>>> import numpy as np
>>> np.set_printoptions(precision=2, suppress=True, linewidth=120)
>>> tidy = lambda a: np.round(a, 2) + 0
>>> arr = np.load("a.npy")
>>> arr
array([[-0.9,  1. ,  2. ,  1. ],
       [-2. ,  1.1, -1. ,  2. ],
       [-1. , -2. ,  2.1, -1. ],
       [-1. ,  1. ,  2. ,  1.1]])
>>> M2 = np.array([[0, -3, 1], [2, 3, 2]])
>>> C = np.kron(M2, arr)
>>> tidy(C)
array([[ 0. ,  0. ,  0. ,  0. ,  2.7, -3. , -6. , -3. , -0.9,  1. ,  2. ,  1. ],
       [ 0. ,  0. ,  0. ,  0. ,  6. , -3.3,  3. , -6. , -2. ,  1.1, -1. ,  2. ],
       [ 0. ,  0. ,  0. ,  0. ,  3. ,  6. , -6.3,  3. , -1. , -2. ,  2.1, -1. ],
       [ 0. ,  0. ,  0. ,  0. ,  3. , -3. , -6. , -3.3, -1. ,  1. ,  2. ,  1.1],
       [-1.8,  2. ,  4. ,  2. , -2.7,  3. ,  6. ,  3. , -1.8,  2. ,  4. ,  2. ],
       [-4. ,  2.2, -2. ,  4. , -6. ,  3.3, -3. ,  6. , -4. ,  2.2, -2. ,  4. ],
       [-2. , -4. ,  4.2, -2. , -3. , -6. ,  6.3, -3. , -2. , -4. ,  4.2, -2. ],
       [-2. ,  2. ,  4. ,  2.2, -3. ,  3. ,  6. ,  3.3, -2. ,  2. ,  4. ,  2.2]])
>>> np.linalg.matrix_rank(C)
np.int64(8)
>>> M2 = np.array([[5], [2], [4]])
>>> m1 = np.block([[np.zeros((3, 3)), M2], [M2.T, np.zeros((1, 1))]])
>>> m1
array([[0., 0., 0., 5.],
       [0., 0., 0., 2.],
       [0., 0., 0., 4.],
       [5., 2., 4., 0.]])
>>> # symmetric, so the eigenvalues are real
>>> vals, V = np.linalg.eigh(m1)
>>> tidy(V @ np.diag(vals) @ V.T)
array([[0., 0., 0., 5.],
       [0., 0., 0., 2.],
       [0., 0., 0., 4.],
       [5., 2., 4., 0.]])
>>> tidy(np.linalg.eigvalsh(m1 @ m1))
array([ 0.,  0., 45., 45.])
>>> tidy(np.linalg.eigvalsh(m1 + 3 * np.eye(4)))
array([-3.71,  3.  ,  3.  ,  9.71])
>>> tidy(np.abs(V[:, -1]))
array([0.53, 0.21, 0.42, 0.71])
>>> tidy(V.T @ m1 @ V)
array([[-6.71,  0.  ,  0.  ,  0.  ],
       [ 0.  ,  0.  ,  0.  ,  0.  ],
       [ 0.  ,  0.  ,  0.  ,  0.  ],
       [ 0.  ,  0.  ,  0.  ,  6.71]])
>>> tidy(np.linalg.svd(m1, compute_uv=False))
array([6.71, 6.71, 0.  , 0.  ])
>>> np.linalg.lstsq(m1[:-1].T, m1[-1])[2]
np.int32(1)
>>> np.unique(m1.round(6), axis=0).shape
(4, 4)
>>> try:
...     np.linalg.inv(m1)
... except np.linalg.LinAlgError as e:
...     print(e)
... 
Singular matrix
>>> rng = np.random.default_rng(456)
>>> idx = rng.permutation(4)
>>> idx
array([2, 1, 3, 0])
>>> M2 = m1[idx][:, idx]
>>> np.diag(M2)
array([0., 0., 0., 0.])
>>> tidy(np.sort(np.abs(np.linalg.eigvals(M2))))
array([0.  , 0.  , 6.71, 6.71])
>>> np.trace(M2)
np.float64(0.0)
>>> tidy(np.linalg.det(M2)), tidy(np.linalg.det(m1[idx]))
(np.float64(0.0), np.float64(0.0))
